>>> import numpy as np
>>> import numpy.linalg as la
>>> np.set_printoptions(precision=3, suppress=True, linewidth=200, legacy="1.25")
>>> tidy = lambda a: np.round(a, 3) + 0
>>> arr = np.loadtxt("a.csv", delimiter=",")
>>> arr
array([[  2.,  -3.,   0.,   1.,  -1.],
       [  5.,  -6.,   1.,  -1.,  -4.],
       [  7.,  -6.,  -1.,   1.,  -3.],
       [  4.,  -3.,  -4.,   4.,  -6.],
       [  6.,  -6.,  -5.,   5.,  -7.],
       [  6.,  -6.,  -4.,   3.,  -8.],
       [  6.,  -7.,  -4.,   5.,  -7.],
       [  8.,  -7.,  -2.,   4., -10.],
       [  7.,  -5.,  -3.,   5.,  -9.],
       [  4.,  -3.,  -4.,   5., -11.],
       [  5.,  -3.,  -4.,   2., -13.],
       [  2.,  -1.,  -3.,  -1., -16.],
       [  3.,   0.,  -1.,  -2., -13.],
       [  0.,   1.,   1.,  -1., -16.],
       [  1.,   4.,  -1.,  -2., -13.]])
>>> proj = arr @ la.solve(arr.T @ arr, arr.T)
>>> tidy(np.trace(proj))
5.0
>>> np.allclose(proj @ proj, proj)
True
>>> tidy(la.eigvalsh(proj))
array([0., 0., 0., 0., 0., 0., 0., 0., 0., 0., 1., 1., 1., 1., 1.])
>>> Y = np.c_[arr[:, :2] @ np.array([[8, -4], [-8, 7]]), np.array([3, 3, 0, 0, 1, 3, 1, 2, 2, 0, 1, 1, 0, 2, 3])]
>>> Y
array([[ 40., -29.,   3.],
       [ 88., -62.,   3.],
       [104., -70.,   0.],
       [ 56., -37.,   0.],
       [ 96., -66.,   1.],
       [ 96., -66.,   3.],
       [104., -73.,   1.],
       [120., -81.,   2.],
       [ 96., -63.,   2.],
       [ 56., -37.,   0.],
       [ 64., -41.,   1.],
       [ 24., -15.,   1.],
       [ 24., -12.,   0.],
       [ -8.,   7.,   2.],
       [-24.,  24.,   3.]])
>>> la.matrix_rank(np.c_[arr, Y])
6
>>> tidy(la.norm(la.qr(arr)[0].T @ Y, axis=0) ** 2 / ((Y ** 2).sum(axis=0) + 1e-12))
array([1.   , 1.   , 0.605])
